$ python -q
>>> import numpy as np
>>> import numpy.linalg as la
>>> np.set_printoptions(precision=1, suppress=True, linewidth=160)
>>> X = np.loadtxt("case10.csv", delimiter=",")
>>> print(X)
[[21.  1.  3.  3.]
 [ 0. 25.  1.  2.]
 [ 3.  3. 21.  1.]
 [ 2.  1.  3. 22.]]
>>> hat = np.triu(np.array([[-2, 2, 0, 1], [-1, 2, -1, -2], [2, -2, 1, 1], [1, 0, -1, -2]]), 1) + np.eye(4)
>>> other = hat @ X @ la.inv(hat)
>>> np.trace(other), np.trace(X)
(np.float64(89.0), np.float64(89.0))
>>> other
array([[ 23.,   6.,  14.,   4.],
       [ -7.,  34.,   8.,  24.],
       [  5.,  -6.,  18., -12.],
       [  2.,  -3.,   0.,  14.]])
>>> Uu, sv, vt = la.svd(other, full_matrices=False)
>>> round(float(np.sqrt((sv ** 2).sum())), 1), round(float(la.norm(other)), 1)
(58.0, 58.0)
>>> np.round(Uu.T @ Uu, 1) + 0
array([[1., 0., 0., 0.],
       [0., 1., 0., 0.],
       [0., 0., 1., 0.],
       [0., 0., 0., 1.]])
>>> (sv > 1e-8).sum()
np.int64(4)
>>> np.abs(Uu[:, 0]).round(6).argmax()
np.int64(1)
>>> np.allclose(Uu * sv @ vt, other)
True
>>> sv = 20 * 0.9 ** np.arange(3)
>>> rng = np.random.default_rng(87280)
>>> data = rng.normal(size=(17, 3)) * rng.permutation(sv)
>>> data
array([[ 29. ,   2.4,  11.5],
       [ 24.6, -14.3, -42.8],
       [  1.3, -27.7, -14. ],
       [ 32.6,  10.4,   7.6],
       [-21.9,   7.4, -29. ],
       [-28. , -34. ,  -1.6],
       [  3.9, -14.2,  38.9],
       [  0.6, -23.5,  23.2],
       [-22.9,   4.8,  16.5],
       [  8.7, -10.3, -32.4],
       [ 25.1,   4.4,   1.1],
       [ -1.4,   2. ,  18.8],
       [-37.3, -16.5, -26.2],
       [ 22.6, -21.1,  12.8],
       [ 17.1,   9.3,  -5.4],
       [  1.9,   7.4,  13.2],
       [ 32.9,  24.9, -16.4]])
>>> W2 = data[[13, 14]].astype(float)
>>> for _ in range(6):
...     z = la.norm(data[:, None] - W2, axis=-1).argmin(axis=1)
...     W2 = np.array([data[z == j].mean(axis=0) for j in range(2)])
... 
>>> z
array([1, 1, 0, 1, 1, 0, 0, 0, 0, 1, 1, 0, 0, 0, 1, 0, 1])
>>> np.abs(W2[1] - W2[0]).argmax()
np.int64(0)
>>> W2
array([[ -6.6, -13.7,   9. ],
       [ 18.5,   4.3, -13.2]])
>>> other = np.array([[3, 0, 2], [1, -3, -1], [3, -3, 2]])
>>> print(la.matrix_rank(np.vstack([W2, other.T])))
3
>>> W2 @ other
array([[-6.3, 13.8, 18.6],
       [20.1, 26.9,  6.3]])
>>> la.matrix_rank(W2 @ other)
np.int64(2)
>>> Ac = data - data.mean(axis=0)
>>> Uu, sv, vt = la.svd(Ac, full_matrices=False)
>>> vt[0] * np.sign(vt[0, np.abs(vt[0]).argmax()])
array([0.8, 0.4, 0.4])
>>> la.matrix_rank(Ac)
np.int64(3)
>>> np.round((sv ** 2).sum() ** 2 / (sv ** 4).sum(), 1)
np.float64(2.6)
>>> print(np.round(np.abs(vt[-1]), 1) + 0)
[0.4 0.9 0. ]
>>> np.abs(Uu[:, 0]).argmax()
np.int64(12)
>>> other = data + rng.integers(-2, 3, (17, 2)) @ rng.integers(-2, 3, (2, 3))
>>> print(other)
[[ 29.    8.4  19.5]
 [ 24.6 -19.3 -48.8]
 [  1.3 -29.7 -14. ]
 [ 32.6  13.4  11.6]
 [-21.9   8.4 -27. ]
 [-28.  -35.   -3.6]
 [  3.9 -14.2  38.9]
 [  0.6 -29.5  15.2]
 [-22.9   2.8  16.5]
 [  8.7 -13.3 -36.4]
 [ 25.1   4.4   3.1]
 [ -1.4   5.   22.8]
 [-37.3 -20.5 -32.2]
 [ 22.6 -23.1  12.8]
 [ 17.1   7.3  -9.4]
 [  1.9   1.4   5.2]
 [ 32.9  27.9 -14.4]]
>>> la.matrix_rank(other - data, tol=1e-8)
np.int64(2)
>>> W2 = np.array([[-2.6, 1.3, -0.3, 0.3], [-0.6, -1.3, -0.7, -0.2]])
>>> F = np.array([[-4, 0],
...     [-5, -7],
...     [-8, -3],
...     [-9, 6],
...     [-8, 2],
...     [6, 6],
...     [-1, -4],
...     [3, 9],
...     [4, -8],
...     [-5, 1],
...     [5, -3],
...     [8, 8],
...     [-3, -4],
...     [6, 6],
...     [-1, -4],
...     [-9, 8],
...     [-1, -1],
...     [6, 1],
...     [-8, -2],
...     [3, -2]]) @ W2 + 0.3 * rng.normal(size=(20, 4))
>>> F.round(1) + 0
array([[ 10.6,  -5. ,   1.5,  -1.1],
       [ 17.4,   2.4,   6.2,  -0.1],
       [ 22.6,  -6.4,   4.4,  -2. ],
       [ 19.5, -19.6,  -0.9,  -4.7],
       [ 19.6, -13.1,   0.8,  -2.4],
       [-19.4,   0.2,  -6.3,   0.5],
       [  4.9,   4. ,   3. ,   0.6],
       [-12.9,  -8.1,  -7.2,  -0.6],
       [ -5.8,  15.2,   4.5,   2.8],
       [ 12.6,  -7. ,   1.1,  -1.3],
       [-11.9,  10.3,   1.1,   2.2],
       [-25.3,   0.3,  -8.3,   0.9],
       [ 10.1,   1.3,   3.5,   0. ],
       [-19.7,  -0.3,  -5.9,   0.5],
       [  5.2,   4.2,   2.7,  -0.2],
       [ 18.5, -22.1,  -2.2,  -4.1],
       [  2.5,   0.2,   0.7,  -0.2],
       [-15.7,   6.1,  -2.3,   1.4],
       [ 21.7,  -8.1,   4.1,  -1.6],
       [ -6.9,   6.3,   0.7,   1.3]])
>>> [round(float(x), 1) for x in la.svd(F, compute_uv=False)[:3]]
[75.8, 35.7, 1.6]
>>> print(round(np.log10(la.cond(F))))
2
>>> np.abs(la.svd(F)[2][-1])
array([0.1, 0.1, 0.1, 1. ])
